>>> import numpy as np
>>> from numpy import linalg as LA
>>> np.set_printoptions(suppress=True, linewidth=100)
>>> rd = lambda a: np.round(a, 1) + 0
>>> E = np.loadtxt("run7.csv", delimiter=",")
>>> print(E)
[[2. 4. 0. 0. 0. 0. 0. 0. 0. 0. 0. 0. 0. 0.]
 [4. 0. 4. 0. 0. 0. 0. 0. 0. 0. 0. 0. 0. 0.]
 [0. 4. 2. 4. 0. 0. 0. 0. 0. 0. 0. 0. 0. 0.]
 [0. 0. 4. 1. 4. 0. 0. 0. 0. 0. 0. 0. 0. 0.]
 [0. 0. 0. 4. 0. 4. 0. 0. 0. 0. 0. 0. 0. 0.]
 [0. 0. 0. 0. 4. 0. 4. 0. 0. 0. 0. 0. 0. 0.]
 [0. 0. 0. 0. 0. 4. 1. 4. 0. 0. 0. 0. 0. 0.]
 [0. 0. 0. 0. 0. 0. 4. 0. 4. 0. 0. 0. 0. 0.]
 [0. 0. 0. 0. 0. 0. 0. 4. 2. 4. 0. 0. 0. 0.]
 [0. 0. 0. 0. 0. 0. 0. 0. 4. 1. 4. 0. 0. 0.]
 [0. 0. 0. 0. 0. 0. 0. 0. 0. 4. 2. 4. 0. 0.]
 [0. 0. 0. 0. 0. 0. 0. 0. 0. 0. 4. 1. 4. 0.]
 [0. 0. 0. 0. 0. 0. 0. 0. 0. 0. 0. 4. 2. 4.]
 [0. 0. 0. 0. 0. 0. 0. 0. 0. 0. 0. 0. 4. 0.]]
>>> ev, evecs = LA.eigh(E)
>>> print(rd(LA.eigvalsh(E @ E)))
[ 0.   2.2  3.6  9.8 13.8 20.2 24.6 29.6 37.6 39.8 51.1 57.1 70.  80.8]
>>> print(rd(ev.sum()), np.trace(E))
14.0 14.0
>>> print(rd(LA.eigvalsh(E + 5 * np.eye(14))))
[-2.2 -1.1 -0.4  0.5  1.9  3.5  5.   6.9  8.7 10.  11.3 12.6 13.4 14. ]
>>> print(rd(LA.svd(E, compute_uv=False)))
[9.  8.4 7.6 7.2 6.3 6.1 5.4 5.  4.5 3.7 3.1 1.9 1.5 0. ]
>>> print(np.unique(ev.round(6) + 0, return_counts=True)[1])
[1 1 1 1 1 1 1 1 1 1 1 1 1 1]
>>> print((ev > 1e-8).sum(), (ev < -1e-8).sum())
8 6
>>> print(rd(ev))
[-7.2 -6.1 -5.4 -4.5 -3.1 -1.5  0.   1.9  3.7  5.   6.3  7.6  8.4  9. ]
>>> q, r_ = LA.qr(E)
>>> print(rd(abs(r_[0, 0])), rd(LA.norm(E[:, 0])))
4.5 4.5
>>> print(q.shape, r_.shape)
(14, 14) (14, 14)
>>> print(np.allclose(r_.T @ r_, E.T @ E))
True
>>> print(rd(np.trace(q @ q.T)))
14.0
>>> ev, evecs = LA.eigh(E)
>>> vec = np.array([1, 5, 6, 3, 7, 0, 7, 8, 1, 4, 5, 2, 4, 6])
>>> print(rd(LA.eigvalsh(E[1:, 1:])))
[-7.1 -6.1 -5.2 -4.  -2.8 -1.   0.4  2.7  4.3  6.   7.4  8.2  9. ]
>>> print(vec @ E @ vec)
1868.0
>>> print(np.all(LA.eigvalsh(E) > 0))
False
>>> q, evecs = LA.qr(E[:, :10])[0], LA.qr(E[:, 10:])[0]
>>> s = LA.svd(q.T @ evecs, compute_uv=False)
>>> print(rd(np.degrees(np.arccos(s.clip(0, 1)))))
[ 1.2 43.6 90.  90. ]
>>> print((s > 0.9).sum())
1
>>> print(rd(s))
[1.  0.7 0.  0. ]
>>> data = np.loadtxt("data.csv", delimiter=",")
>>> print(data)
[[ 2.  0.  1. 18.  9.  0.  5. 11.  8.]
 [20.  1. 41.  4.  0.  0. 12. 15.  0.]
 [ 5.  0. 14.  9.  4.  0.  2.  9.  7.]
 [ 2.  0. 14. 10. 10.  0.  0.  6. 21.]
 [23. 10. 39. 27. 15.  0.  0. 10. 15.]
 [ 5.  0. 27.  1.  5.  0.  0.  4. 20.]
 [11.  0. 15. 23. 11.  0.  7. 16. 16.]
 [14.  1. 27.  0.  0.  0. 21. 13.  0.]
 [13.  3. 20. 25. 14.  0.  0. 13. 18.]
 [11.  8. 25. 23. 19.  0.  0.  2. 21.]
 [11.  8. 29. 15. 13.  0.  0.  0. 13.]
 [14.  9. 33.  6.  1.  0.  0.  1.  0.]
 [17.  8. 47. 13. 15.  0.  0.  0. 27.]
 [ 7.  2. 19. 11.  7.  0.  0.  6.  9.]
 [ 5.  0. 14.  9.  4.  0.  2.  9.  7.]
 [21.  6. 47. 17. 13.  0.  0.  8. 26.]
 [27.  7. 64.  0.  0.  0.  0.  7.  3.]]
>>> print(rd(np.trace(LA.pinv(data) @ data)))
8.0
>>> print(np.unique(data.round(6), axis=0).shape)
(16, 9)
>>> print(rd(LA.norm(data, 2) / LA.norm(data)))
0.9
>>> print(np.count_nonzero(data))
109
>>> data[17]
Traceback (most recent call last):
  File "<python-input-35>", line 1, in <module>
    data[17]
    ~~~~^^^^
IndexError: index 17 is out of bounds for axis 0 with size 17
>>> print(np.diff(data, axis=0))
[[ 18.   1.  40. -14.  -9.   0.   7.   4.  -8.]
 [-15.  -1. -27.   5.   4.   0. -10.  -6.   7.]
 [ -3.   0.   0.   1.   6.   0.  -2.  -3.  14.]
 [ 21.  10.  25.  17.   5.   0.   0.   4.  -6.]
 [-18. -10. -12. -26. -10.   0.   0.  -6.   5.]
 [  6.   0. -12.  22.   6.   0.   7.  12.  -4.]
 [  3.   1.  12. -23. -11.   0.  14.  -3. -16.]
 [ -1.   2.  -7.  25.  14.   0. -21.   0.  18.]
 [ -2.   5.   5.  -2.   5.   0.   0. -11.   3.]
 [  0.   0.   4.  -8.  -6.   0.   0.  -2.  -8.]
 [  3.   1.   4.  -9. -12.   0.   0.   1. -13.]
 [  3.  -1.  14.   7.  14.   0.   0.  -1.  27.]
 [-10.  -6. -28.  -2.  -8.   0.   0.   6. -18.]
 [ -2.  -2.  -5.  -2.  -3.   0.   2.   3.  -2.]
 [ 16.   6.  33.   8.   9.   0.  -2.  -1.  19.]
 [  6.   1.  17. -17. -13.   0.   0.  -1. -23.]]
>>> print(rd(LA.norm(data)))
181.2
>>> print(np.unravel_index(np.abs(data).argmax(), data.shape))
(np.int64(16), np.int64(2))
>>> gram = data.T @ data
>>> print(np.allclose(gram, gram.T))
True
>>> print(LA.matrix_rank(gram))
8
>>> print(np.trace(gram), (data ** 2).sum())
32818.0 32818.0
>>> print(rd(LA.svd(data, compute_uv=False) ** 2))
[27253.5  3496.8  1269.7   559.5   187.1    37.3    11.6     2.6     0. ]
>>> feats = np.array([[2, 0, 0, -2, 1, -1, 2],
...     [2, -1, -1, -2, 1, 1, 2],
...     [0, 1, -1, 2, 2, 1, 2],
...     [0, -1, 2, 2, -2, 0, 2],
...     [-2, 1, -2, -2, -2, 0, 0],
...     [0, -2, 2, 0, 2, 1, 0],
...     [2, -2, -2, 1, -2, 1, 2]])
>>> vec = np.array([4, 5, 3, -4, 2, -2, -5])
>>> print((feats @ vec).argmax())
0
>>> print(feats @ (2 * vec))
[ 20  -4 -28 -42 -10  -4 -56]
>>> rng = np.random.default_rng(753)
>>> labels = rng.permutation(7)
>>> print(labels)
[1 4 0 3 6 5 2]
>>> Y = feats[labels][:, labels]
>>> print(rd(np.sort(np.abs(LA.eigvals(Y)))))
[1.9 1.9 2.9 2.9 3.1 3.8 4.4]
>>> print(np.trace(Y))
3
>>> print(rd(LA.norm(feats[4], 1)), rd(LA.norm(feats[4], np.inf)))
9.0 2.0
>>> print(rd(LA.norm(feats, 1)), rd(LA.norm(feats, np.inf)))
12.0 12.0
>>> arr = np.load("sample16.npy")
>>> print(arr)
[[0 0 0 1 0 0 0 0]
 [1 0 0 0 0 0 0 0]
 [0 0 1 0 0 0 0 0]
 [0 0 0 0 0 1 0 0]
 [0 0 0 0 1 0 0 0]
 [0 0 0 0 0 0 0 1]
 [0 1 0 0 0 0 0 0]
 [0 0 0 0 0 0 1 0]]
>>> print(rd(np.sort(LA.eigvals(arr).real)))
[-1.  -0.5 -0.5  0.5  0.5  1.   1.   1. ]
>>> print(rd(LA.det(arr)))
-1.0
>>> print((arr != 0).astype(int))
[[0 0 0 1 0 0 0 0]
 [1 0 0 0 0 0 0 0]
 [0 0 1 0 0 0 0 0]
 [0 0 0 0 0 1 0 0]
 [0 0 0 0 1 0 0 0]
 [0 0 0 0 0 0 0 1]
 [0 1 0 0 0 0 0 0]
 [0 0 0 0 0 0 1 0]]
>>> r0 = np.array([0, 1, 2, -1, -1, -1, 1])
>>> Y = feats + np.outer(r0, np.eye(7)[2])
>>> print(LA.matrix_rank(Y - feats))
1
>>> print(rd(LA.det(Y) / LA.det(feats)), rd(1 + LA.solve(feats, r0)[2]))
0.8 0.8
>>> vec = np.array([-2, -1, 0, -1, 1, 2, 1, 0])
>>> print(8 - LA.matrix_rank(arr - np.eye(8), tol=1e-8))
3
>>> print([p for p in range(1, 25) if np.allclose(LA.matrix_power(arr, p), np.eye(8))])
[6, 12, 18, 24]
>>> vec = np.array([1, 0, 2, 0, 1, 3, 1, 3])
>>> target = arr @ vec
>>> c, lr = np.zeros(8), 1 / LA.norm(arr, 2) ** 2
>>> for i in range(250):
...     c -= lr * arr.T @ (arr @ c - target)
...     if i % 50 == 0: print(i, round(LA.norm(arr @ c - target), 1))
... 
0 0.0
50 0.0
100 0.0
150 0.0
200 0.0
>>> print(rd(LA.cond(arr)))
1.0
>>> print(c)
[1. 0. 2. 0. 1. 3. 1. 3.]
